% ipython --no-banner

In [1]: import numpy as np

In [2]: np.set_printoptions(suppress=True, linewidth=140)

In [3]: def rd(a):
   ...:     return np.round(a, 2) + 0
   ...: 

In [4]: M = np.array([[5.0, 1.0, 1.0], [1.0, 5.0, 1.0], [1.0, 1.0, 5.0]])

In [5]: Uu, sigma, Vt = np.linalg.svd(M, full_matrices=False)

In [6]: print(np.sqrt((sigma ** 2).sum()), rd(np.linalg.norm(M)))
9.0 9.0

In [7]: print(rd(Uu.T @ M @ Vt.T))
[[7. 0. 0.]
 [0. 4. 0.]
 [0. 0. 4.]]

In [8]: print(rd(sigma / sigma[0]))
[1.   0.57 0.57]

In [9]: print(rd(np.cumsum(sigma ** 2) / np.sum(sigma ** 2)))
[0.6 0.8 1. ]

In [10]: print(rd(np.abs(Vt[0])))
[0.58 0.58 0.58]

In [11]: print(np.allclose(Uu * sigma @ Vt, M))
True

In [12]: print(Uu.shape, sigma.shape, Vt.shape)
(3, 3) (3,) (3, 3)

In [13]: print(rd(Vt @ Vt.T))
[[1. 0. 0.]
 [0. 1. 0.]
 [0. 0. 1.]]

In [14]: print(rd(sigma))
[7. 4. 4.]

In [15]: hat = np.triu(np.array([[3, 0, 2], [0, 4, 5], [1, 1, 2]]), 1) + np.eye(3)

In [16]: B = hat @ M @ np.linalg.inv(hat)

In [17]: print(hat @ M - M @ hat)
[[ 2.  2. -5.]
 [ 5.  5. -2.]
 [ 0.  0. -7.]]

In [18]: print(np.trace(B), np.trace(M))
15.0 15.0

In [19]: print(B)
[[  7.   3. -18.]
 [  6.  10. -36.]
 [  1.   1.  -2.]]

In [20]: print(rd(np.linalg.det(B)))
112.0

In [21]: print(np.linalg.matrix_rank(B))
3

In [22]: x0 = np.ones(3)

In [23]: for _ in range(7):
    ...:     x0 = M @ x0
    ...:     x0 /= np.linalg.norm(x0)
    ...:     print(round(x0 @ M @ x0, 2))
    ...: 
7.0
7.0
7.0
7.0
7.0
7.0
7.0

In [24]: print(rd(np.linalg.eigvalsh(M)[-1]))
7.0

In [25]: w, V = np.linalg.eigh(M)

In [26]: x0 = np.array([9, 0, 5])

In [27]: print((np.sign(V[:, -1].round(6)) == np.sign(V[0, -1].round(6))).astype(int))
[1 1 1]

In [28]: B = np.linalg.inv(M)

In [29]: print(rd(np.linalg.inv(B)))
[[5. 1. 1.]
 [1. 5. 1.]
 [1. 1. 5.]]

In [30]: print((np.abs(B) > 1e-9).astype(int))
[[1 1 1]
 [1 1 1]
 [1 1 1]]

In [31]: print(rd(M @ B))
[[1. 0. 0.]
 [0. 1. 0.]
 [0. 0. 1.]]

In [32]: print(rd(B))
[[ 0.21 -0.04 -0.04]
 [-0.04  0.21 -0.04]
 [-0.04 -0.04  0.21]]

In [33]: print(rd(np.linalg.det(M) * np.linalg.det(B)))
1.0

In [34]: print(np.allclose(B, M.T))
False

In [35]: data = np.loadtxt("sample11.csv", delimiter=",")

In [36]: print(data)
[[0. 0. 0. 0. 0.]
 [0. 0. 0. 0. 0.]
 [0. 0. 2. 0. 0.]
 [0. 0. 0. 0. 0.]
 [3. 3. 0. 0. 0.]
 [0. 3. 0. 0. 0.]]

In [37]: # null space of dimension 2

In [38]: rank = np.linalg.matrix_rank(data)

In [39]: print(rank)
3

In [40]: null = np.linalg.svd(data)[2][rank:].T

In [41]: print(np.linalg.matrix_rank(data.T @ data), np.linalg.matrix_rank(data @ data.T))
3 3

In [42]: print([int(np.linalg.matrix_rank(data[:, :j + 1])) for j in range(5)])
[1, 2, 3, 3, 3]

In [43]: print(np.count_nonzero(data))
4

In [44]: print(np.unravel_index(np.abs(data).argmax(), data.shape))
(np.int64(4), np.int64(0))

In [45]: data[6]
---------------------------------------------------------------------------
IndexError                                Traceback (most recent call last)
Cell In[45], line 1
----> 1 data[6]

IndexError: index 6 is out of bounds for axis 0 with size 6

In [46]: print(data - data[0])
[[0. 0. 0. 0. 0.]
 [0. 0. 0. 0. 0.]
 [0. 0. 2. 0. 0.]
 [0. 0. 0. 0. 0.]
 [3. 3. 0. 0. 0.]
 [0. 3. 0. 0. 0.]]

In [47]: print([round(float(x), 2) for x in np.linalg.svd(data, compute_uv=False)[:3]])
[4.85, 2.0, 1.85]

In [48]: cov = data.T @ data

In [49]: print(rd(np.linalg.svd(data, compute_uv=False) ** 2))
[23.56  4.    3.44  0.    0.  ]

In [50]: print(np.trace(cov), (data ** 2).sum())
31.0 31.0

In [51]: print(np.diag(cov))
[ 9. 18.  4.  0.  0.]

In [52]: print(np.allclose(cov, cov.T))
True

In [53]: print(cov)
[[ 9.  9.  0.  0.  0.]
 [ 9. 18.  0.  0.  0.]
 [ 0.  0.  4.  0.  0.]
 [ 0.  0.  0.  0.  0.]
 [ 0.  0.  0.  0.  0.]]

In [54]: print(rd(np.linalg.eigvalsh(cov)[::-1]))
[23.56  4.    3.44  0.    0.  ]

In [55]: mat = np.array([[0, -9, 9], [0, 0, 0], [0, 0, 0]])

In [56]: # row 0 dominates

In [57]: print(np.allclose(mat[:-1].T @ np.linalg.lstsq(mat[:-1].T, mat[-1])[0], mat[-1]))
True

In [58]: print(np.abs(np.diag(np.linalg.qr(mat)[1])) > 1e-9)
[False False False]

In [59]: print(np.linalg.lstsq(mat[:-1].T, mat[-1])[2])
1

In [60]: print(rd(mat @ np.linalg.pinv(mat) @ mat))
[[ 0. -9.  9.]
 [ 0.  0.  0.]
 [ 0.  0.  0.]]

In [61]: B = np.array([[1, 1], [1, -1]])

In [62]: rng = np.random.default_rng(24009)

In [63]: J = np.kron(B, np.kron(B, B))[rng.permutation(8)][:4]

In [64]: print(J)
[[ 1 -1 -1  1 -1  1  1 -1]
 [ 1 -1  1 -1 -1  1 -1  1]
 [ 1  1  1  1  1  1  1  1]
 [ 1  1 -1 -1 -1 -1  1  1]]

In [65]: W = np.array([[-5, -2, 3],
    ...:     [-3, -3, 1],
    ...:     [5, 3, -1],
    ...:     [-4, 0, 3],
    ...:     [-3, 4, -5],
    ...:     [4, -3, -2],
    ...:     [0, 2, 1],
    ...:     [-3, 3, -3]])

In [66]: coef = np.array([3, 3, 2])

In [67]: act = np.maximum(J @ W + coef, 0)

In [68]: print(np.linalg.matrix_rank(act))
3

In [69]: print((act > 0).astype(int))
[[1 0 1]
 [1 1 0]
 [0 1 0]
 [0 0 1]]

In [70]: W2 = np.array([[-2, 1], [-1, 0], [2, -2]])

In [71]: print(act @ W2)
[[ 26 -28]
 [-29  14]
 [ -7   0]
 [ 18 -18]]

In [72]: B = np.array([[-1, 3], [2, 1]])

In [73]: feats = np.tril(B)

In [74]: print(feats)
[[-1  0]
 [ 2  1]]

In [75]: lab = rng.permutation(2)

In [76]: B = feats[:, lab] * rng.choice([-1, 1], 2)

In [77]: print(B)
[[ 1  0]
 [-2  1]]

In [78]: Uu, _, Vt = np.linalg.svd(feats.T @ B)

In [79]: print(rd(np.linalg.lstsq(feats, B)[0]))
[[-1.  0.]
 [ 0.  1.]]

In [80]: print(lab)
[0 1]

In [81]: B = np.linalg.inv(feats)

In [82]: print(np.allclose(B, feats.T))
False

In [83]: print(feats @ B)
[[1. 0.]
 [0. 1.]]

In [84]: print(rd(np.linalg.det(feats) * B))
[[ 1.  0.]
 [-2. -1.]]

In [85]: print(rd(np.linalg.inv(B)))
[[-1.  0.]
 [ 2.  1.]]

In [86]: print(rd(np.linalg.cond(feats)))
5.83

In [87]: print(rd(np.linalg.slogdet(feats)[0]))
-1.0

In [88]: q, V = np.linalg.qr(feats[:, :1])[0], np.linalg.qr(feats[:, 1:])[0]

In [89]: sigma = np.linalg.svd(q.T @ V, compute_uv=False)

In [90]: print(rd(np.linalg.norm(q @ q.T - V @ V.T, 2)))
0.45

In [91]: print(rd(sigma))
[0.89]

In [92]: K = np.array([[0, -3, 1, 3], [0, -3, -1, -1], [-2, 1, -3, 3], [1, -3, -2, 0]])

In [93]: q, Rm = np.linalg.qr(feats)

In [94]: print(rd(Rm))
[[2.24 0.89]
 [0.   0.45]]

In [95]: print(rd(np.abs(np.diag(Rm))))
[2.24 0.45]

In [96]: print(rd(q.T @ q))
[[1. 0.]
 [0. 1.]]

In [97]: print(rd(q))
[[-0.45  0.89]
 [ 0.89  0.45]]

In [98]: print(rd(q @ Rm))
[[-1.  0.]
 [ 2.  1.]]

In [99]: print(np.allclose(Rm.T @ Rm, feats.T @ feats))
True

In [100]: B = K + rng.integers(-2, 3, (4, 3)) @ rng.integers(-2, 3, (3, 4))

In [101]: print(B)
[[ 1 -3  1 -1]
 [ 2  1 -1  3]
 [-5  1 -2  2]
 [ 5 -1 -3  3]]

In [102]: print(rd(np.linalg.svd(B - K, compute_uv=False)))
[8.45 4.1  2.42 0.  ]

In [103]: print(B - K)
[[ 1  0  0 -4]
 [ 2  4  0  4]
 [-3  0  1 -1]
 [ 4  2 -1  3]]

In [104]: print(np.abs(B - K).sum(axis=1))
[ 5 10  5 10]

In [105]: lab = rng.integers(0, 3, 6)

In [106]: F = (lab[:, None] == lab) * 3 + np.eye(6)

In [107]: print(F)
[[4. 0. 0. 0. 0. 0.]
 [0. 4. 3. 0. 0. 3.]
 [0. 3. 4. 0. 0. 3.]
 [0. 0. 0. 4. 3. 0.]
 [0. 0. 0. 3. 4. 0.]
 [0. 3. 3. 0. 0. 4.]]

In [108]: B = F + rng.integers(-2, 3, (6, 3)) @ rng.integers(-2, 3, (3, 6))

In [109]: print(B)
[[10. -2.  0. -3.  4. -2.]
 [-4. 10.  3.  1.  0.  7.]
 [-1.  1.  4.  1. -2.  2.]
 [-7.  0.  0.  8. -3.  1.]
 [-1.  2.  0.  6.  2.  3.]
 [-1.  3.  3.  2. -2.  5.]]

In [110]: print(np.abs(B - F).sum(axis=1))
[17. 15.  7. 18. 11.  6.]

In [111]: print(rd(np.linalg.svd(B - F, compute_uv=False)))
[14.82  7.62  3.19  0.    0.    0.  ]

In [112]: print(np.linalg.matrix_rank(B - F, tol=1e-8))
3

In [113]: print(B - F)
[[ 6. -2.  0. -3.  4. -2.]
 [-4.  6.  0.  1.  0.  4.]
 [-1. -2.  0.  1. -2. -1.]
 [-7.  0.  0.  4. -6.  1.]
 [-1.  2.  0.  3. -2.  3.]
 [-1.  0.  0.  2. -2.  1.]]

In [114]: low = np.linalg.cholesky(M)

In [115]: print(rd(np.prod(np.diag(low)) ** 2), rd(np.linalg.det(M)))
112.0 112.0

In [116]: print(rd(low @ low.T))
[[5. 1. 1.]
 [1. 5. 1.]
 [1. 1. 5.]]

In [117]: w, V = np.linalg.eigh(F)

In [118]: x0 = np.array([2, 0, 0, 0, 2, 2])

In [119]: print(rd(V * np.abs(w) @ V.T))
[[4. 0. 0. 0. 0. 0.]
 [0. 4. 3. 0. 0. 3.]
 [0. 3. 4. 0. 0. 3.]
 [0. 0. 0. 4. 3. 0.]
 [0. 0. 0. 3. 4. 0.]
 [0. 3. 3. 0. 0. 4.]]

In [120]: print(rd(V * np.sqrt(w) @ V.T))
[[2.   0.   0.   0.   0.   0.  ]
 [0.   1.72 0.72 0.   0.   0.72]
 [0.   0.72 1.72 0.   0.   0.72]
 [0.   0.   0.   1.82 0.82 0.  ]
 [0.   0.   0.   0.82 1.82 0.  ]
 [0.   0.72 0.72 0.   0.   1.72]]

In [121]: print(np.abs(F).sum(axis=1).max(), np.abs(w).max())
10.0 10.0

In [122]: print((np.sign(V[:, -1].round(6)) == np.sign(V[0, -1].round(6))).astype(int))
[1 0 0 1 1 0]

In [123]: print(rd(np.linalg.eigvalsh(F[1:, 1:])))
[ 1.  1.  1.  7. 10.]

In [124]: print((F != 0).astype(int))
[[1 0 0 0 0 0]
 [0 1 1 0 0 1]
 [0 1 1 0 0 1]
 [0 0 0 1 1 0]
 [0 0 0 1 1 0]
 [0 1 1 0 0 1]]

In [125]: print((np.linalg.matrix_power((F != 0) + (F.T != 0) + np.eye(6), 6) > 0).astype(int))
[[1 0 0 0 0 0]
 [0 1 1 0 0 1]
 [0 1 1 0 0 1]
 [0 0 0 1 1 0]
 [0 0 0 1 1 0]
 [0 1 1 0 0 1]]

In [126]: print(np.unravel_index(np.abs(F).argmax(), F.shape))
(np.int64(0), np.int64(0))

In [127]: print(np.abs(F).max())
4.0

In [128]: print(np.count_nonzero(F))
14

In [129]: np.linalg.rank(F)
---------------------------------------------------------------------------
AttributeError                            Traceback (most recent call last)
Cell In[129], line 1
----> 1 np.linalg.rank(F)

AttributeError: module 'numpy.linalg' has no attribute 'rank'

In [130]: F[:, 6]
---------------------------------------------------------------------------
IndexError                                Traceback (most recent call last)
Cell In[130], line 1
----> 1 F[:, 6]

IndexError: index 6 is out of bounds for axis 1 with size 6

In [131]: print(rd(np.linalg.svd(F, compute_uv=False)))
[10.  7.  4.  1.  1.  1.]

In [132]: print(rd(np.linalg.norm(F)))
12.96

In [133]: print(rd(F.mean(axis=0)))
[0.67 1.67 1.67 1.17 1.17 1.67]

In [134]: W0 = np.load("test16.npy")

In [135]: print(W0)
[[ -9 -15  -9   9 -12  27]
 [ -9 -15  -9   9 -12  27]
 [  6  10   6  -6   8 -18]]

In [136]: # columns 0 and 2 are equal

In [137]: print(np.linalg.cond(W0) > 100)
True

In [138]: print(np.linalg.matrix_rank(W0, rtol=0.1))
1
